% ipython --no-banner

In [1]: import numpy as np

In [2]: from numpy import linalg as LA

In [3]: np.set_printoptions(precision=3, suppress=True, linewidth=140, legacy="1.25")

In [4]: F = np.loadtxt("test9.csv", delimiter=",")

In [5]: F
Out[5]: 
array([[  1.3,  -0.1,  -1.3,   0.1,   0.1,  -0.8,   0. ,   0.8,  -2.5,   1.8,  -0.2,   0.1,  -2. ],
       [  1.6,  -2.2,   0.5,  -0.8,   2.2,  -0.9,   0.8,  -0.3,  -0.9,   1.1,  -0.7,   1.1,  -4. ],
       [  0.4,  -0.6,  -1.2,  -0.2,   1.1,  -1.2,   0.9,  -0.1,   0.8,   0.9,  -1.2,   0.2, -30. ],
       [ -1.2,   0.8,   0.1,   0.1,  -0.8,  -1.4,   0.5,   0.7,   0.7,   0.5,  -0.1,  -0.1,  28. ],
       [  2. ,  -0.2,   0.7,  -1.3,   0.5,   0.3,   0.1,   0.2,  -2.6,   0.3,  -1.1,   0.9,  48. ],
       [ -0.8,  -1.1,   1.3,   2.6,  -0.7,   0.1,  -0.1,   0.4,  -0.4,   0. ,  -1.7,   0.6,  26. ],
       [ -0.5,   0.9,   0.3,   0.7,   0.2,  -1. ,   0.4,   0.5,   0.9,   0. ,  -0.8,  -0.3,  -4. ],
       [  0.4,   0.9,   1.1,  -1.6,  -0.5,   0.1,  -0.3,  -0.9,   1. ,   1.1,  -1.1,  -1.3,  -4. ],
       [  0.7,  -0.2,   1.5,   2. ,  -0.5,   0.2,  -0.7,  -0.2,  -0.2,  -0.3,   1.1,  -1.4,   0. ],
       [  0. ,   0.2,  -0.3,  -1. ,   0. ,  -0.6,   0.7,  -0.3,  -0.4,   0.8,  -0.4,  -1. , -22. ],
       [  0.1,  -0.4,   1. ,  -0.8,   0.7,   2.4,   0.9,   1.3,  -1. ,   1.9,   0.2,   0.5, -20. ],
       [ -0.6,   0.7,  -2.6,  -1.1,   0.9,   1.8,  -0.6,   0.6,  -0.1,   0.8,   1.8,   0.4, -32. ],
       [  1.3,   0.8,  -1. ,   0. ,   0. ,  -0.6,   0.7,   0.4,  -0.9,   1.2,  -0.4,   0.3, -26. ]])

In [6]: rng = np.random.default_rng(89607)

In [7]: z = rng.permutation(13)

In [8]: z
Out[8]: array([12, 11,  1,  6,  9,  8,  5, 10,  3,  2,  4,  7,  0])

In [9]: other = F[z][:, z]

In [10]: round(float(LA.det(other)), 3), round(float(LA.det(F[z])), 3)
Out[10]: (218145.867, 218145.867)

In [11]: np.trace(other)
Out[11]: -26.7

In [12]: M = np.loadtxt("run2.csv", delimiter=",")

In [13]: M
Out[13]: 
array([[ 4.,  4.,  0.,  3.,  4.,  4.,  1.,  2.,  5.,  3.,  1.,  4.,  4.,  1.],
       [ 0.,  0.,  1.,  0.,  1.,  4.,  0.,  4.,  5.,  3.,  2.,  1.,  4.,  2.],
       [ 2.,  0.,  0.,  3.,  2.,  5.,  2.,  3.,  2.,  4.,  0.,  1.,  3., -1.],
       [ 1.,  2.,  4.,  2.,  2.,  4.,  5.,  4.,  4.,  1.,  1.,  3.,  5.,  0.],
       [ 2.,  4.,  2.,  2.,  5.,  1.,  0.,  2.,  2.,  5.,  0.,  3.,  3., -2.],
       [ 2.,  1.,  3.,  5.,  5.,  3.,  4.,  5.,  0.,  2.,  0.,  2.,  0.,  2.],
       [ 0.,  0.,  0.,  4.,  5.,  0.,  3.,  3.,  5.,  3.,  1.,  2.,  4.,  2.],
       [ 4.,  1.,  0.,  4.,  0.,  5.,  0.,  2.,  0.,  2.,  1.,  5.,  4., -1.],
       [ 4.,  2.,  5.,  1.,  3.,  3.,  2.,  1.,  5.,  1.,  4.,  1.,  5., -2.],
       [ 1.,  2.,  5.,  1.,  0.,  0.,  1.,  2.,  4.,  4.,  1.,  4.,  0.,  1.],
       [ 3.,  0.,  5.,  1.,  5.,  2.,  4.,  4.,  0.,  2.,  0.,  1.,  5.,  1.],
       [ 4.,  0.,  4.,  3.,  3.,  3.,  2.,  0.,  2.,  4.,  4.,  0.,  0.,  0.],
       [ 1.,  4.,  3.,  2.,  1.,  5.,  5.,  2.,  2.,  0.,  5.,  2.,  5.,  0.],
       [ 0.,  0.,  0.,  0.,  0.,  0.,  0.,  0.,  0.,  0.,  0.,  0.,  0.,  1.]])

In [14]: r0 = np.array([1, 9, 5, 8, 0, 8, 1, 3, 7, 0, 4, 9, 2, 3])

In [15]: other = M + np.outer(r0, np.eye(14)[11])

In [16]: print(LA.matrix_rank(other - M))
1

In [17]: round(float(LA.det(other) / LA.det(M)), 3), round(1 + LA.solve(M, r0)[11], 3)
Out[17]: (-1.109, -1.109)

In [18]: np.allclose(M, M.T)
Out[18]: False

In [19]: np.sort(np.abs(LA.eigvals(M)))
Out[19]: array([ 1.   ,  1.493,  2.769,  2.89 ,  2.89 ,  4.567,  4.567,  4.666,  4.666,  4.707,  4.707,  5.315,  6.204, 31.771])

In [20]: np.allclose(M @ M.T, M.T @ M)
Out[20]: False

In [21]: t3 = M.reshape(14, 2, -1)

In [22]: t3.sum(axis=1)
Out[22]: 
array([[ 6.,  9.,  3.,  4.,  8.,  8.,  2.],
       [ 4.,  5.,  4.,  2.,  2.,  8.,  2.],
       [ 5.,  2.,  4.,  3.,  3.,  8.,  1.],
       [ 5.,  6.,  5.,  3.,  5.,  9.,  5.],
       [ 4.,  6.,  7.,  2.,  8.,  4., -2.],
       [ 7.,  1.,  5.,  5.,  7.,  3.,  6.],
       [ 3.,  5.,  3.,  5.,  7.,  4.,  5.],
       [ 6.,  1.,  2.,  5.,  5.,  9., -1.],
       [ 5.,  7.,  6.,  5.,  4.,  8.,  0.],
       [ 3.,  6.,  9.,  2.,  4.,  0.,  2.],
       [ 7.,  0.,  7.,  1.,  6.,  7.,  5.],
       [ 4.,  2.,  8.,  7.,  3.,  3.,  2.],
       [ 3.,  6.,  3.,  7.,  3., 10.,  5.],
       [ 0.,  0.,  0.,  0.,  0.,  0.,  1.]])

In [23]: np.swapaxes(t3, 1, 2)[1]
Out[23]: 
array([[0., 4.],
       [0., 5.],
       [1., 3.],
       [0., 2.],
       [1., 1.],
       [4., 4.],
       [0., 2.]])

In [24]: t3[:, 0]
Out[24]: 
array([[4., 4., 0., 3., 4., 4., 1.],
       [0., 0., 1., 0., 1., 4., 0.],
       [2., 0., 0., 3., 2., 5., 2.],
       [1., 2., 4., 2., 2., 4., 5.],
       [2., 4., 2., 2., 5., 1., 0.],
       [2., 1., 3., 5., 5., 3., 4.],
       [0., 0., 0., 4., 5., 0., 3.],
       [4., 1., 0., 4., 0., 5., 0.],
       [4., 2., 5., 1., 3., 3., 2.],
       [1., 2., 5., 1., 0., 0., 1.],
       [3., 0., 5., 1., 5., 2., 4.],
       [4., 0., 4., 3., 3., 3., 2.],
       [1., 4., 3., 2., 1., 5., 5.],
       [0., 0., 0., 0., 0., 0., 0.]])

In [25]: np.einsum("ihd,jhd->hij", t3, t3).shape
Out[25]: (2, 14, 14)

In [26]: t3.shape
Out[26]: (14, 2, 7)

In [27]: q, r_ = LA.qr(M)

In [28]: print(q.shape, r_.shape)
(14, 14) (14, 14)

In [29]: np.allclose(r_.T @ r_, M.T @ M)
Out[29]: True

In [30]: J = np.array([[1, 1, 1, 1, -1, -1, -1, -1],
    ...:     [1, -1, 1, -1, 1, -1, 1, -1],
    ...:     [1, -1, 1, -1, -1, 1, -1, 1],
    ...:     [1, -1, -1, 1, -1, 1, 1, -1],
    ...:     [1, 1, -1, -1, -1, -1, 1, 1]])

In [31]: gram = J.T @ J

In [32]: np.allclose(gram, gram.T)
Out[32]: True

In [33]: print(np.trace(gram), (J ** 2).sum())
40 40

In [34]: np.round(LA.eigvalsh(gram)[::-1], 3) + 0
Out[34]: array([8., 8., 8., 8., 8., 0., 0., 0.])

In [35]: other = J + rng.integers(-2, 3, (5, 1)) @ rng.integers(-2, 3, (1, 8))

In [36]: other
Out[36]: 
array([[ 2,  2,  2,  3,  0, -1,  0, -1],
       [-1, -3, -1, -5, -1, -1, -1, -1],
       [ 0, -2,  0, -3, -2,  1, -2,  1],
       [ 3,  1,  1,  5,  1,  1,  3, -1],
       [-1, -1, -3, -5, -3, -1, -1,  1]])

In [37]: LA.matrix_rank(other - J, tol=1e-8)
Out[37]: 1

In [38]: np.round(LA.svd(other - J, compute_uv=False), 3) + 0
Out[38]: array([11.225,  0.   ,  0.   ,  0.   ,  0.   ])

In [39]: print(other - other[0])
[[ 0  0  0  0  0  0  0  0]
 [-3 -5 -3 -8 -1  0 -1  0]
 [-2 -4 -2 -6 -2  2 -2  2]
 [ 1 -1 -1  2  1  2  3  0]
 [-3 -3 -5 -8 -3  0 -1  2]]

In [40]: np.round(LA.norm(other), 3)
Out[40]: 13.491

In [41]: other.mean(axis=0)
Out[41]: array([ 0.6, -0.6, -0.2, -1. , -1. , -0.2, -0.2, -0.2])

In [42]: np.unravel_index(np.abs(other).argmax(), other.shape)
Out[42]: (1, 3)

In [43]: LA.svd(other, compute_uv=False)
Out[43]: array([12.313,  2.828,  2.828,  2.828,  2.529])

In [44]: LA.rank(other)
AttributeError: module 'numpy.linalg' has no attribute 'rank'


In [45]: print(other.sum(axis=1))
[  7 -14  -7  14 -14]

In [46]: other.shape
Out[46]: (5, 8)

In [47]: np.count_nonzero(other)
Out[47]: 36

In [48]: np.abs(other).max()
Out[48]: 5

In [49]: np.diff(other, axis=0)
Out[49]: 
array([[ -3,  -5,  -3,  -8,  -1,   0,  -1,   0],
       [  1,   1,   1,   2,  -1,   2,  -1,   2],
       [  3,   3,   1,   8,   3,   0,   5,  -2],
       [ -4,  -2,  -4, -10,  -4,  -2,  -4,   2]])

In [50]: J[4] @ J[1]
Out[50]: 0

In [51]: print(LA.norm(J, axis=0))
[2.236 2.236 2.236 2.236 2.236 2.236 2.236 2.236]

In [52]: print(np.round(LA.norm(J[4] - J[1]), 3))
4.0

In [53]: np.round(LA.norm(J, 2), 3)
Out[53]: 2.828

In [54]: LA.norm(J, axis=1)
Out[54]: array([2.828, 2.828, 2.828, 2.828, 2.828])

In [55]: print(round(LA.norm(J[4], 1), 3), round(LA.norm(J[4], np.inf), 3))
8.0 1.0

In [56]: np.round(LA.norm(J) ** 2 / LA.norm(J, 2) ** 2, 3)
Out[56]: 5.0

In [57]: x0 = np.array([-1, 1, 0, 2, -2, 1, 1, 2])

In [58]: h1 = np.maximum(J @ x0, 0)

In [59]: print(J * (h1 > 1e-9)[:, None])
[[ 0  0  0  0  0  0  0  0]
 [ 0  0  0  0  0  0  0  0]
 [ 0  0  0  0  0  0  0  0]
 [ 1 -1 -1  1 -1  1  1 -1]
 [ 1  1 -1 -1 -1 -1  1  1]]

In [60]: np.tanh(J @ x0)
Out[60]: array([ 0.   , -1.   ,  0.   ,  0.964,  0.964])

In [61]: h1
Out[61]: array([0, 0, 0, 2, 2])

In [62]: X = np.load("block12.npy")

In [63]: X
Out[63]: 
array([[ 1.   ,  0.   ,  0.   ,  0.   ,  0.   ,  0.   ,  0.   ,  0.   ,  0.   ,  0.   ],
       [ 0.   ,  1.   ,  0.   ,  0.   ,  0.   ,  0.   ,  0.   ,  0.   ,  0.   ,  0.   ],
       [ 0.   ,  0.   ,  1.   ,  0.   ,  0.   ,  0.   ,  0.   ,  0.   ,  0.   ,  0.   ],
       [ 0.   ,  0.   ,  0.   ,  1.   ,  0.   ,  0.   ,  0.   ,  0.   ,  0.   ,  0.   ],
       [ 0.   ,  0.   ,  0.   ,  0.   ,  0.966,  0.   ,  0.   ,  0.   ,  0.259,  0.   ],
       [ 0.   ,  0.   ,  0.   ,  0.   ,  0.   ,  1.   ,  0.   ,  0.   ,  0.   ,  0.   ],
       [ 0.   ,  0.   ,  0.   ,  0.   ,  0.   ,  0.   ,  1.   ,  0.   ,  0.   ,  0.   ],
       [ 0.   ,  0.   ,  0.   ,  0.   ,  0.   ,  0.   ,  0.   ,  1.   ,  0.   ,  0.   ],
       [ 0.   ,  0.   ,  0.   ,  0.   , -0.259,  0.   ,  0.   ,  0.   ,  0.966,  0.   ],
       [ 0.   ,  0.   ,  0.   ,  0.   ,  0.   ,  0.   ,  0.   ,  0.   ,  0.   ,  1.   ]])

In [64]: x0 = np.array([1, 2, 3, 0, 2, -1, 3, -2, -2, 1])

In [65]: X.T @ (X @ x0)
Out[65]: array([ 1.,  2.,  3.,  0.,  2., -1.,  3., -2., -2.,  1.])

In [66]: [p for p in range(1, 25) if np.allclose(LA.matrix_power(X, p), np.eye(10))]
Out[66]: [24]

In [67]: 10 - LA.matrix_rank(X - np.eye(10), tol=1e-8)
Out[67]: 8

In [68]: z = rng.permutation(10)

In [69]: z
Out[69]: array([2, 6, 0, 5, 9, 8, 7, 3, 1, 4])

In [70]: other = X[z][:, z]

In [71]: np.diag(other)
Out[71]: array([1.   , 1.   , 1.   , 1.   , 1.   , 0.966, 1.   , 1.   , 1.   , 0.966])

In [72]: gram = X.T @ X

In [73]: np.diag(gram)
Out[73]: array([1., 1., 1., 1., 1., 1., 1., 1., 1., 1.])

In [74]: print(np.trace(gram), (X ** 2).sum())
10.0 10.0

In [75]: (LA.matrix_power((X != 0) + (X.T != 0) + np.eye(10), 10) > 0).astype(int)
Out[75]: 
array([[1, 0, 0, 0, 0, 0, 0, 0, 0, 0],
       [0, 1, 0, 0, 0, 0, 0, 0, 0, 0],
       [0, 0, 1, 0, 0, 0, 0, 0, 0, 0],
       [0, 0, 0, 1, 0, 0, 0, 0, 0, 0],
       [0, 0, 0, 0, 1, 0, 0, 0, 1, 0],
       [0, 0, 0, 0, 0, 1, 0, 0, 0, 0],
       [0, 0, 0, 0, 0, 0, 1, 0, 0, 0],
       [0, 0, 0, 0, 0, 0, 0, 1, 0, 0],
       [0, 0, 0, 0, 1, 0, 0, 0, 1, 0],
       [0, 0, 0, 0, 0, 0, 0, 0, 0, 1]])

In [76]: w1 = np.array([[8, 4, 4, 7, 8, 4],
    ...:     [4, 8, 5, 3, 4, 3],
    ...:     [5, 2, 0, 9, 9, 2],
    ...:     [6, 2, 3, 9, 7, 6],
    ...:     [1, 4, 6, 7, 1, 5],
    ...:     [2, 6, 1, 4, 6, 4],
    ...:     [9, 7, 9, 4, 3, 5],
    ...:     [6, 2, 2, 1, 9, 7],
    ...:     [5, 7, 0, 7, 3, 9],
    ...:     [0, 1, 5, 6, 8, 5]])

In [77]: c = np.array([4, 0, 9, 1, 2, 9])

In [78]: act = np.maximum(X @ w1 + c, 0)

In [79]: act
Out[79]: 
array([[12.   ,  4.   , 13.   ,  8.   , 10.   , 13.   ],
       [ 8.   ,  8.   , 14.   ,  4.   ,  6.   , 12.   ],
       [ 9.   ,  2.   ,  9.   , 10.   , 11.   , 11.   ],
       [10.   ,  2.   , 12.   , 10.   ,  9.   , 15.   ],
       [ 6.26 ,  5.675, 14.796,  9.573,  3.742, 16.159],
       [ 6.   ,  6.   , 10.   ,  5.   ,  8.   , 13.   ],
       [13.   ,  7.   , 18.   ,  5.   ,  5.   , 14.   ],
       [10.   ,  2.   , 11.   ,  2.   , 11.   , 16.   ],
       [ 8.571,  5.726,  7.447,  5.95 ,  4.639, 16.399],
       [ 4.   ,  1.   , 14.   ,  7.   , 10.   , 14.   ]])

In [80]: (act > 0).mean(axis=0)
Out[80]: array([1., 1., 1., 1., 1., 1.])

In [81]: W2 = np.array([[1, 2], [3, -1], [-3, -4], [5, -5], [4, -4], [-5, -4]])

In [82]: (act @ W2).round(6).argmax(axis=1)
Out[82]: array([0, 0, 0, 0, 0, 0, 0, 0, 0, 0])

In [83]: w1 @ W2
Out[83]: 
array([[  55,  -87],
       [  29,  -63],
       [  82,  -81],
       [  46,  -99],
       [   9,  -85],
       [  41,  -66],
       [  10,  -77],
       [  12,  -67],
       [  28,  -80],
       [  25, -103]])
